% python3 -q
>>> import numpy as np
>>> np.set_printoptions(precision=1, suppress=True, linewidth=140, sign=" ")
>>> tidy = lambda a: np.round(a, 1) + 0
>>> other = np.array([[2, 3], [2, 3]])
>>> arr = np.tile(other, (2, 2))
>>> print(arr)
[[ 2  3  2  3]
 [ 2  3  2  3]
 [ 2  3  2  3]
 [ 2  3  2  3]]
>>> try:
...     np.linalg.inv(arr)
... except np.linalg.LinAlgError as e:
...     print("failed:", e)
... 
failed: Singular matrix
>>> np.linalg.lstsq(arr[:-1].T, arr[-1])[2]
np.int32(1)
>>> np.abs(np.diag(np.linalg.qr(arr)[1])) > 1e-9
array([ True, False, False, False])
>>> np.unique(arr.round(6), axis=0).shape
(1, 4)
>>> tidy(arr @ np.linalg.pinv(arr) @ arr)
array([[ 2.,  3.,  2.,  3.],
       [ 2.,  3.,  2.,  3.],
       [ 2.,  3.,  2.,  3.],
       [ 2.,  3.,  2.,  3.]])
>>> u, r1 = arr[0], arr[1]
>>> u @ u
np.int64(26)
>>> u @ r1
np.int64(26)
>>> pr = (u @ r1) / (u @ u) * u
>>> r1 - pr
array([ 0.,  0.,  0.,  0.])
>>> tidy(np.linalg.norm(u + r1) ** 2 + np.linalg.norm(u - r1) ** 2)
np.float64(104.0)
>>> pr
array([ 2.,  3.,  2.,  3.])
>>> r = np.linalg.matrix_rank(arr)
>>> r
np.int64(1)
>>> ns = np.linalg.svd(arr)[2][r:].T
>>> np.allclose(arr @ ns, 0)
True
>>> tidy(ns @ ns.T)
array([[ 0.8, -0.2, -0.2, -0.2],
       [-0.2,  0.7, -0.2, -0.3],
       [-0.2, -0.2,  0.8, -0.2],
       [-0.2, -0.3, -0.2,  0.7]])
>>> [int(np.linalg.matrix_rank(np.delete(arr, i, axis=0))) for i in range(4)]
[1, 1, 1, 1]
>>> tidy(arr @ ns)
array([[ 0.,  0.,  0.],
       [ 0.,  0.,  0.],
       [ 0.,  0.,  0.],
       [ 0.,  0.,  0.]])
>>> ns.shape
(4, 3)
>>> [int(np.linalg.matrix_rank(arr[:i])) for i in range(1, len(arr) + 1)]
[1, 1, 1, 1]
